$ python -q
>>> import numpy as np
>>> from numpy import linalg as LA
>>> np.set_printoptions(precision=2, suppress=True, linewidth=100)
>>> def tidy(a):
...     return np.round(a, 2) + 0
... 
>>> m1 = np.loadtxt("dump.csv", delimiter=",")
>>> m1
array([[ 4.41,  4.24, -0.11, -6.43,  0.16, -0.09],
       [-0.1 ,  0.1 , -0.06,  0.11,  0.09,  0.05],
       [ 1.54,  1.73,  0.  , -2.4 ,  0.08,  0.02],
       [-2.69, -2.69, -0.03,  4.06,  0.1 ,  0.  ],
       [ 1.19,  1.24, -0.02, -1.86,  0.  ,  0.07],
       [-2.96, -3.24,  0.11,  4.65,  0.07,  0.06],
       [-4.13, -4.05,  0.  ,  6.06,  0.04, -0.14],
       [ 1.49,  1.43,  0.  , -1.9 , -0.18,  0.17],
       [-1.61, -1.64, -0.15,  2.73,  0.11,  0.13],
       [ 2.01,  2.01, -0.04, -2.98, -0.17, -0.08],
       [-0.04,  0.18,  0.06,  0.1 ,  0.09, -0.04],
       [-2.79, -2.69, -0.01,  4.27,  0.1 , -0.03],
       [ 2.07,  2.17,  0.1 , -2.92, -0.02, -0.09],
       [-2.15, -2.13, -0.07,  3.27, -0.02, -0.07],
       [ 3.17,  3.25,  0.01, -4.96,  0.03,  0.08],
       [ 2.53,  2.49,  0.01, -3.65,  0.03, -0.06],
       [-0.13, -0.06, -0.02,  0.17,  0.03,  0.07],
       [-1.47, -1.17,  0.08,  1.94,  0.19,  0.04],
       [ 1.5 ,  1.54,  0.04, -2.26,  0.06, -0.05],
       [-1.52, -1.54, -0.05,  2.27, -0.07, -0.02],
       [-4.03, -3.9 , -0.01,  5.61,  0.15, -0.05],
       [-2.67, -2.6 , -0.05,  3.96, -0.08,  0.02],
       [-3.18, -3.28,  0.24,  4.79, -0.01, -0.23],
       [ 0.03, -0.09, -0.06, -0.13,  0.22,  0.14],
       [ 0.45,  0.48, -0.08, -0.86,  0.08, -0.09],
       [-2.56, -2.65, -0.02,  3.92, -0.08, -0.06],
       [ 0.82,  0.59,  0.  , -1.15, -0.15,  0.07]])
>>> rng = np.random.default_rng(2781)
>>> labels = rng.permutation(6)
>>> Y = m1[:, labels] * rng.choice([-1, 1], 6)
>>> print(Y)
[[-0.11  6.43  4.41  4.24  0.09  0.16]
 [-0.06 -0.11 -0.1   0.1  -0.05  0.09]
 [ 0.    2.4   1.54  1.73 -0.02  0.08]
 [-0.03 -4.06 -2.69 -2.69 -0.    0.1 ]
 [-0.02  1.86  1.19  1.24 -0.07  0.  ]
 [ 0.11 -4.65 -2.96 -3.24 -0.06  0.07]
 [ 0.   -6.06 -4.13 -4.05  0.14  0.04]
 [ 0.    1.9   1.49  1.43 -0.17 -0.18]
 [-0.15 -2.73 -1.61 -1.64 -0.13  0.11]
 [-0.04  2.98  2.01  2.01  0.08 -0.17]
 [ 0.06 -0.1  -0.04  0.18  0.04  0.09]
 [-0.01 -4.27 -2.79 -2.69  0.03  0.1 ]
 [ 0.1   2.92  2.07  2.17  0.09 -0.02]
 [-0.07 -3.27 -2.15 -2.13  0.07 -0.02]
 [ 0.01  4.96  3.17  3.25 -0.08  0.03]
 [ 0.01  3.65  2.53  2.49  0.06  0.03]
 [-0.02 -0.17 -0.13 -0.06 -0.07  0.03]
 [ 0.08 -1.94 -1.47 -1.17 -0.04  0.19]
 [ 0.04  2.26  1.5   1.54  0.05  0.06]
 [-0.05 -2.27 -1.52 -1.54  0.02 -0.07]
 [-0.01 -5.61 -4.03 -3.9   0.05  0.15]
 [-0.05 -3.96 -2.67 -2.6  -0.02 -0.08]
 [ 0.24 -4.79 -3.18 -3.28  0.23 -0.01]
 [-0.06  0.13  0.03 -0.09 -0.14  0.22]
 [-0.08  0.86  0.45  0.48  0.09  0.08]
 [-0.02 -3.92 -2.56 -2.65  0.06 -0.08]
 [ 0.    1.15  0.82  0.59 -0.07 -0.15]]
>>> U, _, VT = LA.svd(m1.T @ Y)
>>> tidy(LA.lstsq(m1, Y)[0])
array([[ 0.,  0.,  1.,  0.,  0.,  0.],
       [ 0.,  0.,  0.,  1.,  0.,  0.],
       [ 1.,  0.,  0.,  0.,  0.,  0.],
       [ 0., -1.,  0.,  0.,  0.,  0.],
       [ 0.,  0.,  0.,  0.,  0.,  1.],
       [ 0.,  0.,  0.,  0., -1.,  0.]])
>>> print(tidy(U @ VT))
[[ 0.  0.  1.  0.  0.  0.]
 [ 0.  0.  0.  1.  0.  0.]
 [ 1.  0.  0.  0.  0.  0.]
 [ 0. -1.  0.  0.  0.  0.]
 [ 0.  0.  0.  0.  0.  1.]
 [ 0.  0.  0.  0. -1.  0.]]
>>> labels
array([2, 3, 0, 1, 5, 4])
>>> tidy(m1.mean(axis=0))
array([-0.4 , -0.38,  0.  ,  0.61,  0.03, -0.01])
>>> LA.matrix_rank(m1)
np.int64(6)
>>> tidy(LA.svd(m1, compute_uv=False))
array([24.76,  0.6 ,  0.53,  0.5 ,  0.39,  0.33])
>>> tidy(LA.norm(m1))
np.float64(24.78)
>>> np.zeros(27, 6)
Traceback (most recent call last):
  File "<python-input-18>", line 1, in <module>
    np.zeros(27, 6)
    ~~~~~~~~^^^^^^^
TypeError: Cannot interpret '6' as a data type
>>> np.count_nonzero(m1)
np.int64(156)
>>> m1[27]
Traceback (most recent call last):
  File "<python-input-20>", line 1, in <module>
    m1[27]
    ~~^^^^
IndexError: index 27 is out of bounds for axis 0 with size 27
